% ipython --no-banner

In [1]: import numpy as np

In [2]: np.set_printoptions(suppress=True, linewidth=120)

In [3]: rnd = lambda a: np.round(a, 3) + 0

In [4]: K = np.array([[-7, 9, 0], [4, 1, 0], [0, 0, -2]])

In [5]: def softmax(z):
   ...:     e = np.exp(z - z.max(axis=-1, keepdims=True))
   ...:     return e / e.sum(axis=-1, keepdims=True)
   ...: 

In [6]: softmax(K).sum(axis=1)
Out[6]: array([1., 1., 1.])

In [7]: S = K @ K.T / np.sqrt(3)

In [8]: rnd(softmax(S)[1] @ K)
Out[8]: array([4., 1., 0.])

In [9]: softmax(S).round(6).argmax(axis=1)
Out[9]: array([0, 1, 2])

In [10]: rnd(softmax(S + np.triu(np.full(S.shape, -np.inf), 1)))
Out[10]: 
array([[1.   , 0.   , 0.   ],
       [0.   , 1.   , 0.   ],
       [0.083, 0.083, 0.834]])

In [11]: A = np.vander(np.arange(4) - 1, 4, increasing=True)

In [12]: A
Out[12]: 
array([[ 1, -1,  1, -1],
       [ 1,  0,  0,  0],
       [ 1,  1,  1,  1],
       [ 1,  2,  4,  8]])

In [13]: rnd(np.linalg.det(A))
Out[13]: np.float64(12.0)

In [14]: rnd(np.abs(np.linalg.eigvals(A)).max())
Out[14]: np.float64(8.327)

In [15]: np.allclose(A @ A.T, A.T @ A)
Out[15]: False

In [16]: np.trace(A)
Out[16]: np.int64(10)

In [17]: np.allclose(A, A.T)
Out[17]: False

In [18]: np.linalg.matrix_power(A, 2)
Out[18]: 
array([[ 0, -2, -2, -8],
       [ 1, -1,  1, -1],
       [ 4,  2,  6,  8],
       [15, 19, 37, 67]])

In [19]: rng = np.random.default_rng(9846)

In [20]: z = rng.permutation(4)

In [21]: M2 = A[:, z] * rng.choice([-1, 1], 4)

In [22]: M2
Out[22]: 
array([[-1, -1, -1, -1],
       [-1,  0,  0,  0],
       [-1,  1, -1,  1],
       [-1,  2, -4,  8]])

In [23]: Uu, _, Vh = np.linalg.svd(A.T @ M2)

In [24]: rnd(np.linalg.lstsq(A, M2)[0])
Out[24]: 
array([[-1.,  0.,  0.,  0.],
       [ 0.,  1.,  0.,  0.],
       [ 0.,  0., -1.,  0.],
       [ 0.,  0.,  0.,  1.]])

In [25]: E = np.loadtxt("sample9.csv", delimiter=",")

In [26]: E
Out[26]: 
array([[-2.,  1.,  1.,  1.],
       [ 1., -2.,  1.,  1.],
       [ 1.,  1., -2.,  1.],
       [ 1.,  1.,  1., -2.]])

In [27]: # equal to its transpose

In [28]: evals, evecs = np.linalg.eigh(E)

In [29]: rnd(evals)
Out[29]: array([-3., -3., -3.,  1.])

In [30]: np.unique(evals.round(6) + 0, return_counts=True)[1]
Out[30]: array([3, 1])

In [31]: rnd(evecs.T @ evecs)
Out[31]: 
array([[1., 0., 0., 0.],
       [0., 1., 0., 0.],
       [0., 0., 1., 0.],
       [0., 0., 0., 1.]])

In [32]: rnd(evecs.T @ E @ evecs)
Out[32]: 
array([[-3.,  0.,  0.,  0.],
       [ 0., -3.,  0.,  0.],
       [ 0.,  0., -3.,  0.],
       [ 0.,  0.,  0.,  1.]])

In [33]: rnd(evecs @ np.diag(evals) @ evecs.T)
Out[33]: 
array([[-2.,  1.,  1.,  1.],
       [ 1., -2.,  1.,  1.],
       [ 1.,  1., -2.,  1.],
       [ 1.,  1.,  1., -2.]])

In [34]: np.abs(evecs[:, -1]).round(6).argmax()
Out[34]: np.int64(0)

In [35]: rnd(np.abs(evecs[:, -1]))
Out[35]: array([0.5, 0.5, 0.5, 0.5])

In [36]: rnd(np.linalg.eigvalsh(E @ E))
Out[36]: array([1., 9., 9., 9.])

In [37]: (evals > 1e-8).sum(), (evals < -1e-8).sum()
Out[37]: (np.int64(1), np.int64(3))
